% python3 -q
>>> import numpy as np
>>> from numpy import linalg as LA
>>> np.set_printoptions(suppress=True, linewidth=100)
>>> E = np.load("a.npy")
>>> print(E)
[[ 1 -2  4 -8]
 [ 1 -1  1 -1]
 [ 1  0  0  0]]
>>> x = np.array([1, 1, 2, 0])
>>> print((E * x).sum(axis=1))
[7 2 1]
>>> np.sign((E @ x).round(6))
array([1, 1, 1])
>>> x @ E
Traceback (most recent call last):
  File "<python-input-8>", line 1, in <module>
    x @ E
    ~~^~~
ValueError: matmul: Input operand 1 has a mismatch in its core dimension 0, with gufunc signature (n?,k),(k,m?)->(n?,m?) (size 3 is different from 4)
>>> E @ (2 * x)
array([14,  4,  2])
>>> E * x
array([[ 1, -2,  8,  0],
       [ 1, -1,  2,  0],
       [ 1,  0,  0,  0]])
>>> E @ x
array([7, 2, 1])
>>> (E @ x).argmax()
np.int64(0)
>>> print(E @ np.ones(4))
[-5.  0.  1.]
>>> E @ np.eye(4)[0]
array([1., 1., 1.])
>>> B = np.array([[1, 1], [0, 0]])
>>> basis = np.kron(B, E)
>>> basis
array([[ 1, -2,  4, -8,  1, -2,  4, -8],
       [ 1, -1,  1, -1,  1, -1,  1, -1],
       [ 1,  0,  0,  0,  1,  0,  0,  0],
       [ 0,  0,  0,  0,  0,  0,  0,  0],
       [ 0,  0,  0,  0,  0,  0,  0,  0],
       [ 0,  0,  0,  0,  0,  0,  0,  0]])
>>> basis.shape
(6, 8)
>>> def softmax(z):
...     e = np.exp(z - z.max(axis=-1, keepdims=True))
...     return e / e.sum(axis=-1, keepdims=True)
... 
>>> np.round(softmax(E[0]), 2) + 0
array([0.05, 0.  , 0.95, 0.  ])
>>> print(np.round(softmax(E).sum(axis=1), 2))
[1. 1. 1.]
>>> att = E @ E.T / np.sqrt(4)
>>> softmax(att).round(6).argmax(axis=1)
array([0, 0, 0])
>>> np.round(softmax(att), 2) + 0
array([[1.  , 0.  , 0.  ],
       [1.  , 0.  , 0.  ],
       [0.33, 0.33, 0.33]])
>>> np.round(softmax(att)[0] @ E, 2)
array([ 1., -2.,  4., -8.])
>>> rng = np.random.default_rng(21)
>>> B = E + rng.integers(-2, 3, (3, 1)) @ rng.integers(-2, 3, (1, 4))
>>> B
array([[ 0, -2,  3, -7],
       [ 2, -1,  2, -2],
       [ 0,  0, -1,  1]])
>>> np.abs(B - E).sum(axis=1)
array([3, 3, 3])
>>> B - E
array([[-1,  0, -1,  1],
       [ 1,  0,  1, -1],
       [-1,  0, -1,  1]])
>>> np.round(LA.svd(B - E, compute_uv=False), 2) + 0
array([3., 0., 0.])
>>> K = np.loadtxt("arr.csv", delimiter=",")
>>> K
array([[3., 1., 1., 1., 1., 1.],
       [1., 3., 1., 1., 1., 1.],
       [1., 1., 3., 1., 1., 1.],
       [1., 1., 1., 3., 1., 1.],
       [1., 1., 1., 1., 3., 1.],
       [1., 1., 1., 1., 1., 3.]])
>>> Q, R = LA.qr(K)
>>> np.allclose(R.T @ R, K.T @ K)
True
>>> print(R.round(2))
[[-3.74 -2.67 -2.67 -2.67 -2.67 -2.67]
 [ 0.   -2.62 -1.09 -1.09 -1.09 -1.09]
 [ 0.    0.   -2.38 -0.7  -0.7  -0.7 ]
 [ 0.    0.    0.   -2.28 -0.52 -0.52]
 [ 0.    0.    0.    0.   -2.22 -0.41]
 [ 0.    0.    0.    0.    0.    2.18]]
>>> round(float(np.trace(Q @ Q.T)), 2)
6.0
>>> Q.shape, R.shape
((6, 6), (6, 6))
>>> (K + K.T) / 2
array([[3., 1., 1., 1., 1., 1.],
       [1., 3., 1., 1., 1., 1.],
       [1., 1., 3., 1., 1., 1.],
       [1., 1., 1., 3., 1., 1.],
       [1., 1., 1., 1., 3., 1.],
       [1., 1., 1., 1., 1., 3.]])
>>> np.trace(K)
np.float64(18.0)
>>> np.round(LA.matrix_power(K, 4), 2)
array([[696., 680., 680., 680., 680., 680.],
       [680., 696., 680., 680., 680., 680.],
       [680., 680., 696., 680., 680., 680.],
       [680., 680., 680., 696., 680., 680.],
       [680., 680., 680., 680., 696., 680.],
       [680., 680., 680., 680., 680., 696.]])
>>> np.round(LA.det(K), 2)
np.float64(256.0)
>>> u = np.array([-5, -8, -4, -5, 3, 2])
>>> B = K + np.outer(u, np.eye(6)[2])
>>> LA.matrix_rank(B - K)
np.int64(1)
>>> round(float(LA.det(B) / LA.det(K)), 2), np.round(1 + LA.solve(K, u)[2], 2)
(0.06, np.float64(0.06))
>>> B = np.array([[-2, -3, 3], [2, -3, -2], [0, 2, 1]])
>>> basis = np.array([[1, -1], [1, 3]])
>>> W0 = np.block([[B, np.array([[4, 4], [-1, -1], [-1, -1]])], [np.zeros((2, 3)), basis]])
>>> print(W0)
[[-2. -3.  3.  4.  4.]
 [ 2. -3. -2. -1. -1.]
 [ 0.  2.  1. -1. -1.]
 [ 0.  0.  0.  1. -1.]
 [ 0.  0.  0.  1.  3.]]
>>> t = np.radians(36)
>>> R = np.eye(5)
>>> R[4, 4] = R[3, 3] = np.cos(t)
>>> R[4, 3], R[3, 4] = -np.sin(t), np.sin(t)
>>> R.round(2)
array([[ 1.  ,  0.  ,  0.  ,  0.  ,  0.  ],
       [ 0.  ,  1.  ,  0.  ,  0.  ,  0.  ],
       [ 0.  ,  0.  ,  1.  ,  0.  ,  0.  ],
       [ 0.  ,  0.  ,  0.  ,  0.81,  0.59],
       [ 0.  ,  0.  ,  0.  , -0.59,  0.81]])
>>> B = W0 @ R.T
>>> np.allclose(LA.norm(W0, axis=1), LA.norm(B, axis=1))
True
>>> print(np.round(np.abs(B - W0).max(axis=0), 2))
[0.   0.   0.   1.59 3.12]
>>> np.allclose(W0 @ W0.T, B @ B.T)
True
>>> np.round(LA.svd(W0, compute_uv=False), 2), np.round(LA.svd(B, compute_uv=False), 2)
(array([7.96, 4.59, 2.41, 1.18, 0.62]), array([7.96, 4.59, 2.41, 1.18, 0.62]))
